>>> import numpy as np
>>> from numpy import linalg as LA
>>> np.set_printoptions(precision=2, suppress=True, linewidth=140)
>>> feats = np.load("block10.npy")
>>> print(feats)
[[0 0 1 0 0 0]
 [0 0 1 1 0 0]
 [1 1 0 0 1 0]
 [0 1 0 0 1 1]
 [0 0 1 1 0 1]
 [0 0 0 1 1 0]]
>>> other = feats / np.sqrt((feats ** 2).mean(axis=1, keepdims=True))
>>> print(LA.matrix_rank(other) == LA.matrix_rank(feats))
True
>>> print(other[3])
[0.   1.41 0.   0.   1.41 1.41]
>>> print(feats - feats.mean(axis=1, keepdims=True))
[[-0.17 -0.17  0.83 -0.17 -0.17 -0.17]
 [-0.33 -0.33  0.67  0.67 -0.33 -0.33]
 [ 0.5   0.5  -0.5  -0.5   0.5  -0.5 ]
 [-0.5   0.5  -0.5  -0.5   0.5   0.5 ]
 [-0.5  -0.5   0.5   0.5  -0.5   0.5 ]
 [-0.33 -0.33 -0.33  0.67  0.67 -0.33]]
>>> rng = np.random.default_rng(49)
>>> lab = rng.permutation(6)
>>> print(lab)
[4 2 3 5 1 0]
>>> other = feats[lab][:, lab]
>>> print(round(LA.det(other), 2), round(LA.det(feats[lab]), 2))
-1.0 1.0
>>> print(np.diag(other))
[0 0 0 0 0 0]
>>> print(np.trace(other))
0
>>> print(np.allclose(other, feats))
False
>>> E = np.load("data.npy")
>>> print(E)
[[-0.07 -2.07 -0.07 -2.05]
 [-1.49 -3.49 -1.49 -2.99]
 [-0.87 -2.87 -0.87 -2.58]
 [ 0.58 -1.42  0.58 -1.61]
 [11.12  9.12 11.12  5.41]
 [ 1.52 -0.48  1.52 -0.98]
 [-5.05 -7.05 -5.05 -5.37]
 [-2.78 -4.78 -2.78 -3.85]
 [ 1.62 -0.38  1.62 -0.92]
 [-1.74 -3.74 -1.74 -3.16]
 [-1.87 -3.87 -1.87 -3.24]
 [ 0.85 -1.15  0.85 -1.43]
 [-1.34 -3.34 -1.34 -2.89]
 [-0.48 -2.48 -0.48 -2.32]
 [-1.27 -3.27 -1.27 -2.85]
 [-0.03 -2.03 -0.03 -2.02]
 [ 0.97 -1.03  0.97 -1.35]
 [-5.96 -7.96 -5.96 -5.97]
 [ 4.65  2.65  4.65  1.1 ]
 [-1.33 -3.33 -1.33 -2.89]
 [-3.87 -5.87 -3.87 -4.58]
 [ 0.17 -1.83  0.17 -1.89]
 [ 3.74  1.74  3.74  0.5 ]
 [ 3.87  1.87  3.87  0.58]
 [ 5.33  3.33  5.33  1.56]]
>>> W2 = E[[17, 18]].astype(float)
>>> for _ in range(3):
...     lab = LA.norm(E[:, None] - W2, axis=-1).argmin(axis=1)
...     W2 = np.array([E[lab == j].mean(axis=0) for j in range(2)])
... 
>>> print(lab)
[0 0 0 1 1 1 0 0 1 0 0 1 0 0 0 0 1 0 1 0 0 0 1 1 1]
>>> print(W2)
[[-1.86 -3.86 -1.86 -3.24]
 [ 3.43  1.43  3.43  0.28]]
>>> x0 = np.array([0, 2, 2, -1])
>>> print(LA.norm(E @ x0) <= LA.norm(E, 2) * LA.norm(x0) + 1e-9)
True
>>> t = np.radians(180)
>>> Rm = np.eye(4)
>>> Rm[2, 2] = Rm[0, 0] = np.cos(t)
>>> Rm[2, 0], Rm[0, 2] = -np.sin(t), np.sin(t)
>>> print(Rm.round(2) + 0)
[[-1.  0.  0.  0.]
 [ 0.  1.  0.  0.]
 [ 0.  0. -1.  0.]
 [ 0.  0.  0.  1.]]
>>> other = E @ Rm.T
>>> print(np.abs(other - E).max(axis=0))
[22.23  0.   22.23  0.  ]
>>> print(np.allclose(E @ E.T, other @ other.T))
True
>>> Uu, sv, Vt = LA.svd(E)
>>> vecs = Vt[:(sv > 1e-8).sum()]
>>> x0 = E[4] + -1 * E[13] + rng.integers(2) * np.eye(4)[1]
>>> print(x0)
[11.6  12.6  11.6   7.73]
>>> print(vecs.T @ vecs)
[[ 0.49  0.08  0.49 -0.08]
 [ 0.08  0.51  0.08  0.49]
 [ 0.49  0.08  0.49 -0.08]
 [-0.08  0.49 -0.08  0.51]]
>>> print(LA.matrix_rank(np.vstack([E, x0])))
3
>>> print(np.round(LA.norm(x0 - vecs.T @ vecs @ x0), 2))
0.7
>>> lab = E[:, 2] > np.median(E[:, 2])
>>> f = E[lab].mean(axis=0) - E[~lab].mean(axis=0)
>>> print(((E - E.mean(axis=0)) @ f > 0).astype(int))
[0 0 0 1 1 1 0 0 1 0 0 1 0 0 0 0 1 0 1 0 0 0 1 1 1]
>>> print(np.argsort(-np.abs(f).round(6), kind="stable"))
[0 1 2 3]
>>> print(lab.astype(int))
[0 0 0 1 1 1 0 0 1 0 0 1 0 0 0 1 1 0 1 0 0 1 1 1 1]
>>> K = np.array([[1, 0, 0, 0], [4, 2, 0, 0], [4, 3, 5, 0], [3, 1, 3, 0]])
>>> print(round(float(LA.norm(K, 2) / LA.norm(K)), 2))
0.94
>>> print(LA.cond(K) > 100)
True
>>> print(np.argsort(-LA.norm(K, axis=0).round(6), kind="stable")[:3])
[0 2 1]
>>> m1 = -1 * np.eye(2) + np.eye(2, k=1)
>>> print(m1)
[[-1.  1.]
 [ 0. -1.]]
>>> print(np.prod(np.diag(m1)), round(float(LA.det(m1)), 2))
1.0 1.0
>>> print([int(LA.matrix_rank(LA.matrix_power(m1, p))) for p in range(1, 3)])
[2, 2]
>>> other = np.array([[4, 1], [0, 0]])
>>> print(np.einsum("ij->j", m1))
[-1.  0.]
>>> print(np.einsum("ij,ij->i", m1, m1))
[2. 1.]
>>> print(m1 @ other)
[[-4. -1.]
 [ 0.  0.]]
>>> print(LA.matrix_rank(np.vstack([m1, other.T])))
2
>>> def softmax(z):
...     e = np.exp(z - z.max(axis=-1, keepdims=True))
...     return e / e.sum(axis=-1, keepdims=True)
... 
>>> print(softmax(m1[1] + 4))
[0.73 0.27]
>>> att = m1 @ m1.T / np.sqrt(2)
>>> print(softmax(att + np.triu(np.full(att.shape, -np.inf), 1)))
[[1.  0. ]
 [0.2 0.8]]
>>> print(softmax(att)[1] @ m1)
[-0.2  -0.61]
>>> W0 = np.array([[-1, 3, -3, 1, 2, 1],
...     [1, 0, 3, 0, -3, -2],
...     [0, 1, 0, 3, 0, -3],
...     [1, 0, 3, 0, -3, -2]])
>>> # row 3 repeats row 1
>>> Uu, sv, Vt = LA.svd(W0)
>>> vecs = Vt[:(sv > 1e-8).sum()]
>>> x0 = W0[1] + -1 * W0[3] + rng.integers(2) * np.eye(6)[0]
>>> print(x0)
[1. 0. 0. 0. 0. 0.]
>>> print(np.round(LA.norm(x0 - vecs.T @ vecs @ x0), 2))
0.98
>>> print(np.allclose(vecs.T @ vecs @ x0, x0))
False
>>> w1 = np.array([[8, 2, 6, 6],
...     [3, 3, 3, 2],
...     [6, 1, 0, 4],
...     [1, 7, 7, 6],
...     [6, 7, 7, 9],
...     [7, 6, 2, 3]])
>>> coef = np.array([-5, -7, 0, -2])
>>> H = np.maximum(W0 @ w1 + coef, 0)
>>> print((H > 0).astype(int))
[[0 1 1 1]
 [0 0 0 0]
 [0 0 1 1]
 [0 0 0 0]]
>>> print(LA.matrix_rank(H))
2
>>> print((H > 0).mean(axis=0))
[0.   0.25 0.5  0.5 ]
>>> print(H)
[[ 0 24 26 13]
 [ 0  0  0  0]
 [ 0  0 18  9]
 [ 0  0  0  0]]
>>> W2 = np.array([[2, 1], [3, 0], [4, 1], [1, 4]])
>>> print((H @ W2).round(6).argmax(axis=1))
[0 0 0 0]
>>> other = W0 / np.sqrt((W0 ** 2).mean(axis=1, keepdims=True))
>>> print(W0 - W0.mean(axis=1, keepdims=True))
[[-1.5   2.5  -3.5   0.5   1.5   0.5 ]
 [ 1.17  0.17  3.17  0.17 -2.83 -1.83]
 [-0.17  0.83 -0.17  2.83 -0.17 -3.17]
 [ 1.17  0.17  3.17  0.17 -2.83 -1.83]]
>>> print(LA.lstsq(W0[:-1].T, W0[-1])[2])
3
>>> print(np.unique(W0.round(6), axis=0).shape)
(3, 6)
>>> t = np.radians(34)
>>> Rm = np.eye(2)
>>> Rm[0, 0] = Rm[1, 1] = np.cos(t)
>>> Rm[0, 1], Rm[1, 0] = -np.sin(t), np.sin(t)
>>> print(Rm)
[[ 0.83 -0.56]
 [ 0.56  0.83]]
>>> other = m1 @ Rm.T
>>> print(np.round(LA.det(Rm), 2), np.round(np.trace(Rm), 2))
1.0 1.66
>>> print(np.allclose(m1 @ m1.T, other @ other.T))
True
>>> W2 = np.sign(np.array([[0, -5, -3], [3, -5, 1], [1, 3, 3]]))
>>> other = (np.tril(W2, -1) + np.eye(3)) @ (np.triu(W2, 1) + np.eye(3))
>>> w = np.array([-1, -2, 3])
>>> A = np.rint(other * w @ LA.inv(other)) + 0
>>> print(A)
[[-2.  6. -5.]
 [ 0. -1.  0.]
 [ 0. -4.  3.]]
>>> x0 = np.array([-4, -1, 4])
>>> print(A @ np.eye(3)[0])
[-2.  0.  0.]
>>> print(A * x0)
[[  8.  -6. -20.]
 [ -0.   1.   0.]
 [ -0.   4.  12.]]
>>> print(A @ x0)
[-18.   1.  16.]
>>> print(np.sign((A @ x0).round(6)))
[-1.  1.  1.]
>>> J = np.load("out7.npy")
>>> print(J)
[[0.33 0.33 0.33]
 [0.38 0.25 0.38]
 [0.6  0.2  0.2 ]]
>>> print(LA.matrix_power(J, 2))
[[0.44 0.26 0.3 ]
 [0.44 0.26 0.29]
 [0.39 0.29 0.31]]
>>> print(np.sort(np.abs(LA.eigvals(J)))[::-1])
[1.   0.13 0.13]
>>> print(LA.matrix_power(J, 100))
[[0.43 0.27 0.3 ]
 [0.43 0.27 0.3 ]
 [0.43 0.27 0.3 ]]
>>> pr = np.eye(3)[2]
>>> for _ in range(6):
...     pr = pr @ J
...     print(pr.round(2))
... 
[0.6 0.2 0.2]
[0.39 0.29 0.31]
[0.43 0.27 0.3 ]
[0.43 0.27 0.3 ]
[0.43 0.27 0.3 ]
[0.43 0.27 0.3 ]
>>> rk = LA.matrix_rank(E)
>>> print(rk)
2
>>> null = LA.svd(E)[2][rk:].T
>>> print(np.allclose(E @ null, 0))
True
>>> print([int(LA.matrix_rank(E[:, :j + 1])) for j in range(4)])
[1, 2, 2, 2]
>>> print([int(LA.matrix_rank(np.delete(E, i, axis=0))) for i in range(25)])
[2, 2, 2, 2, 2, 2, 2, 2, 2, 2, 2, 2, 2, 2, 2, 2, 2, 2, 2, 2, 2, 2, 2, 2, 2]
>>> print(LA.matrix_rank(E.T @ E), LA.matrix_rank(E @ E.T))
2 2
>>> w, vecs = LA.eig(A)
>>> print(A @ vecs[:, 0] - w[0] * vecs[:, 0])
[0. 0. 0.]
>>> print(np.sort(LA.eigvals(A @ A)))
[1. 4. 9.]
>>> hat = np.triu(np.array([[-1, 2, 2], [0, -3, -2], [-1, 1, -3]]), 1) + np.eye(3)
>>> other = hat @ J @ LA.inv(hat)
>>> print(LA.matrix_rank(other))
3
>>> print(other)
[[ 2.28 -3.33 -9.75]
 [-0.82  1.5   4.62]
 [ 0.6  -1.   -3.  ]]
>>> print(np.round(LA.det(other), 2))
0.02
>>> print(round(float(np.trace(other)), 2), round(np.trace(J), 2))
0.78 0.78
>>> M = np.array([[-1.1, -0.6, -0.3, 0.3, 0.1],
...     [-0.8, 0.1, 0.2, -0.2, 1.5],
...     [1.0, 0.1, -0.4, 0.4, -0.4]])
>>> M[:, 3] *= 3
>>> print(M)
[[-1.1 -0.6 -0.3  0.9  0.1]
 [-0.8  0.1  0.2 -0.6  1.5]
 [ 1.   0.1 -0.4  1.2 -0.4]]
>>> other = np.array([[-4, -3, 4], [-4, 1, 5]])
>>> W2 = np.kron(other, M)
>>> print(W2)
[[ 4.4  2.4  1.2 -3.6 -0.4  3.3  1.8  0.9 -2.7 -0.3 -4.4 -2.4 -1.2  3.6  0.4]
 [ 3.2 -0.4 -0.8  2.4 -6.   2.4 -0.3 -0.6  1.8 -4.5 -3.2  0.4  0.8 -2.4  6. ]
 [-4.  -0.4  1.6 -4.8  1.6 -3.  -0.3  1.2 -3.6  1.2  4.   0.4 -1.6  4.8 -1.6]
 [ 4.4  2.4  1.2 -3.6 -0.4 -1.1 -0.6 -0.3  0.9  0.1 -5.5 -3.  -1.5  4.5  0.5]
 [ 3.2 -0.4 -0.8  2.4 -6.  -0.8  0.1  0.2 -0.6  1.5 -4.   0.5  1.  -3.   7.5]
 [-4.  -0.4  1.6 -4.8  1.6  1.   0.1 -0.4  1.2 -0.4  5.   0.5 -2.   6.  -2. ]]
>>> print(W2.shape)
(6, 15)
>>> f, v = M[2], M[1]
>>> print(round(f @ v, 2))
-2.19
>>> pr = (f @ v) / (f @ f) * f
>>> print(round((v - pr) @ f, 2))
0.0
>>> print(v - pr)
[-0.01  0.18 -0.12  0.35  1.18]
>>> print(LA.matrix_rank(np.outer(f, v)))
1
>>> print(softmax(M).sum(axis=1))
[1. 1. 1.]
>>> print(np.round(softmax(10 * M[1]), 2) + 0)
[0. 0. 0. 0. 1.]
>>> print(softmax(M[1] + -1))
[0.06 0.14 0.16 0.07 0.57]
>>> att = M @ M.T / np.sqrt(5)
>>> print(softmax(att + np.triu(np.full(att.shape, -np.inf), 1)))
[[1.   0.   0.  ]
 [0.21 0.79 0.  ]
 [0.21 0.08 0.72]]
>>> print(softmax(att).round(6).argmax(axis=1))
[0 1 2]
